$ python3 -q
>>> import numpy as np
>>> np.set_printoptions(suppress=True, linewidth=100)
>>> def tidy(a):
...     return np.round(a, 2) + 0
... 
>>> J = np.loadtxt("case17.csv", delimiter=",")
>>> J
array([[0., 0., 3., 2., 3., 0., 0., 2., 2., 2.],
       [0., 0., 0., 0., 2., 2., 0., 2., 0., 2.],
       [0., 0., 0., 3., 1., 0., 0., 2., 3., 3.],
       [0., 0., 0., 0., 0., 1., 1., 2., 3., 1.],
       [0., 0., 0., 0., 0., 2., 2., 0., 2., 1.],
       [0., 0., 0., 0., 0., 0., 1., 2., 3., 0.],
       [0., 0., 0., 0., 0., 0., 0., 3., 0., 3.],
       [0., 0., 0., 0., 0., 0., 0., 0., 0., 0.],
       [0., 0., 0., 0., 0., 0., 0., 0., 0., 1.],
       [0., 0., 0., 0., 0., 0., 0., 0., 0., 0.]])
>>> def softmax(z):
...     e = np.exp(z - z.max(axis=-1, keepdims=True))
...     return e / e.sum(axis=-1, keepdims=True)
... 
>>> tidy(softmax(J).sum(axis=1))
array([1., 1., 1., 1., 1., 1., 1., 1., 1., 1.])
>>> softmax(J[9] + -3)
array([0.1, 0.1, 0.1, 0.1, 0.1, 0.1, 0.1, 0.1, 0.1, 0.1])
>>> softmax(10 * J[9])
array([0.1, 0.1, 0.1, 0.1, 0.1, 0.1, 0.1, 0.1, 0.1, 0.1])
>>> scores = J @ J.T / np.sqrt(10)
>>> tidy(softmax(scores)[9] @ J)
array([0. , 0. , 0.3, 0.5, 0.6, 0.5, 0.4, 1.3, 1.3, 1.3])
>>> softmax(scores).round(6).argmax(axis=1)
array([0, 1, 2, 2, 4, 3, 6, 0, 2, 0])
>>> J @ J
array([[ 0.,  0.,  0.,  9.,  3.,  8.,  8., 10., 21., 16.],
       [ 0.,  0.,  0.,  0.,  0.,  4.,  6.,  4., 10.,  2.],
       [ 0.,  0.,  0.,  0.,  0.,  5.,  5.,  6., 11.,  7.],
       [ 0.,  0.,  0.,  0.,  0.,  0.,  1.,  5.,  3.,  6.],
       [ 0.,  0.,  0.,  0.,  0.,  0.,  2., 10.,  6.,  8.],
       [ 0.,  0.,  0.,  0.,  0.,  0.,  0.,  3.,  0.,  6.],
       [ 0.,  0.,  0.,  0.,  0.,  0.,  0.,  0.,  0.,  0.],
       [ 0.,  0.,  0.,  0.,  0.,  0.,  0.,  0.,  0.,  0.],
       [ 0.,  0.,  0.,  0.,  0.,  0.,  0.,  0.,  0.,  0.],
       [ 0.,  0.,  0.,  0.,  0.,  0.,  0.,  0.,  0.,  0.]])
>>> np.linalg.matrix_rank(J - J[0, 0] * np.eye(10))
np.int64(8)
>>> rank = np.linalg.matrix_rank(J)
>>> rank
np.int64(8)
>>> null = np.linalg.svd(J)[2][rank:].T
>>> tidy(J @ null)
array([[0., 0.],
       [0., 0.],
       [0., 0.],
       [0., 0.],
       [0., 0.],
       [0., 0.],
       [0., 0.],
       [0., 0.],
       [0., 0.],
       [0., 0.]])
>>> null.shape
(10, 2)
>>> [int(np.linalg.matrix_rank(J[:, :j + 1])) for j in range(10)]
[0, 0, 1, 2, 3, 4, 5, 6, 7, 8]
>>> [int(np.linalg.matrix_rank(J[:i])) for i in range(1, len(J) + 1)]
[1, 2, 3, 4, 5, 6, 7, 7, 8, 8]
>>> tidy(null @ null.T)
array([[1., 0., 0., 0., 0., 0., 0., 0., 0., 0.],
       [0., 1., 0., 0., 0., 0., 0., 0., 0., 0.],
       [0., 0., 0., 0., 0., 0., 0., 0., 0., 0.],
       [0., 0., 0., 0., 0., 0., 0., 0., 0., 0.],
       [0., 0., 0., 0., 0., 0., 0., 0., 0., 0.],
       [0., 0., 0., 0., 0., 0., 0., 0., 0., 0.],
       [0., 0., 0., 0., 0., 0., 0., 0., 0., 0.],
       [0., 0., 0., 0., 0., 0., 0., 0., 0., 0.],
       [0., 0., 0., 0., 0., 0., 0., 0., 0., 0.],
       [0., 0., 0., 0., 0., 0., 0., 0., 0., 0.]])
>>> rng = np.random.default_rng(824)
>>> z = rng.permutation(10)
>>> z
array([4, 1, 0, 5, 7, 9, 6, 2, 8, 3])
>>> M2 = J[z][:, z]
>>> M2
array([[0., 0., 0., 2., 0., 1., 2., 0., 2., 0.],
       [2., 0., 0., 2., 2., 2., 0., 0., 0., 0.],
       [3., 0., 0., 0., 2., 2., 0., 3., 2., 2.],
       [0., 0., 0., 0., 2., 0., 1., 0., 3., 0.],
       [0., 0., 0., 0., 0., 0., 0., 0., 0., 0.],
       [0., 0., 0., 0., 0., 0., 0., 0., 0., 0.],
       [0., 0., 0., 0., 3., 3., 0., 0., 0., 0.],
       [1., 0., 0., 0., 2., 3., 0., 0., 3., 3.],
       [0., 0., 0., 0., 0., 1., 0., 0., 0., 0.],
       [0., 0., 0., 1., 2., 1., 1., 0., 3., 0.]])
>>> tidy(np.linalg.det(M2)), tidy(np.linalg.det(J[z]))
(np.float64(0.0), np.float64(0.0))
>>> np.diag(M2)
array([0., 0., 0., 0., 0., 0., 0., 0., 0., 0.])
>>> np.trace(M2)
np.float64(0.0)
>>> M2 = np.array([[0, 1, 2, 2, 2, 1, 1],
...     [2, 2, 1, 0, 1, 1, 1],
...     [0, 0, 0, 2, 1, 1, 1],
...     [2, 0, 0, 2, 0, 2, 0],
...     [0, 2, 0, 2, 1, 0, 1],
...     [2, 2, 2, 1, 1, 2, 0],
...     [1, 2, 0, 2, 0, 0, 2]])
>>> mat = M2 + M2.T
>>> mat
array([[0, 3, 2, 4, 2, 3, 2],
       [3, 4, 1, 0, 3, 3, 3],
       [2, 1, 0, 2, 1, 3, 1],
       [4, 0, 2, 4, 2, 3, 2],
       [2, 3, 1, 2, 2, 1, 1],
       [3, 3, 3, 3, 1, 4, 0],
       [2, 3, 1, 2, 1, 0, 4]])
>>> Uu, sig, VT = np.linalg.svd(J)
>>> vecs = VT[:(sig > 1e-8).sum()]
>>> x0 = J[9] + -1 * J[4] + rng.integers(2) * np.eye(10)[5]
>>> x0
array([ 0.,  0.,  0.,  0.,  0., -2., -2.,  0., -2., -1.])
>>> np.linalg.matrix_rank(np.vstack([J, x0]))
np.int64(8)
>>> ev, vecs = np.linalg.eigh(mat)
>>> tidy(ev)
array([-3.51, -2.22, -1.2 ,  1.38,  3.52,  4.99, 15.04])
>>> tidy(np.abs(vecs[:, -1]))
array([0.41, 0.43, 0.27, 0.43, 0.31, 0.44, 0.32])
>>> u = np.array([5, 7, 9, 8, 0, 0, 7])
>>> M2 = mat + np.outer(u, np.eye(7)[2])
>>> tidy(np.linalg.det(M2) / np.linalg.det(mat)), tidy(1 + np.linalg.solve(mat, u)[2])
(np.float64(-1.6), np.float64(-1.6))
>>> np.linalg.matrix_rank(M2 - mat)
np.int64(1)
>>> W = np.array([[9, 9, 2, -5, -7],
...     [-8, -5, -7, 4, -2],
...     [-1, 5, 9, -2, 0],
...     [3, 3, 1, -5, -1],
...     [8, 9, -4, 4, 2],
...     [5, -1, 2, -7, -1],
...     [6, 6, -2, 2, -4]])
>>> b = np.array([-1, 1, 2, -1, 2])
>>> act = np.maximum(mat @ W + b, 0)
>>> act
array([[28, 35,  0,  0,  0],
       [50, 55,  0,  0,  0],
       [44, 32,  1,  0,  0],
       [88, 86, 26,  0,  0],
       [25, 38,  0,  0,  0],
       [36, 42, 21,  0,  0],
       [30, 48,  0,  1,  0]])
>>> np.linalg.matrix_rank(act)
np.int64(4)
>>> (act > 0).astype(int)
array([[1, 1, 0, 0, 0],
       [1, 1, 0, 0, 0],
       [1, 1, 1, 0, 0],
       [1, 1, 1, 0, 0],
       [1, 1, 0, 0, 0],
       [1, 1, 1, 0, 0],
       [1, 1, 0, 1, 0]])
>>> cent = np.array([[5, 4, 3], [6, 6, 8], [4, 3, 9], [6, 2, 9], [3, 3, 3]])
>>> (act @ cent).round(6).argmax(axis=1)
array([2, 2, 0, 2, 2, 2, 2])
>>> act @ cent
array([[ 350,  322,  364],
       [ 580,  530,  590],
       [ 416,  371,  397],
       [1060,  946, 1186],
       [ 353,  328,  379],
       [ 516,  459,  633],
       [ 444,  410,  483]])
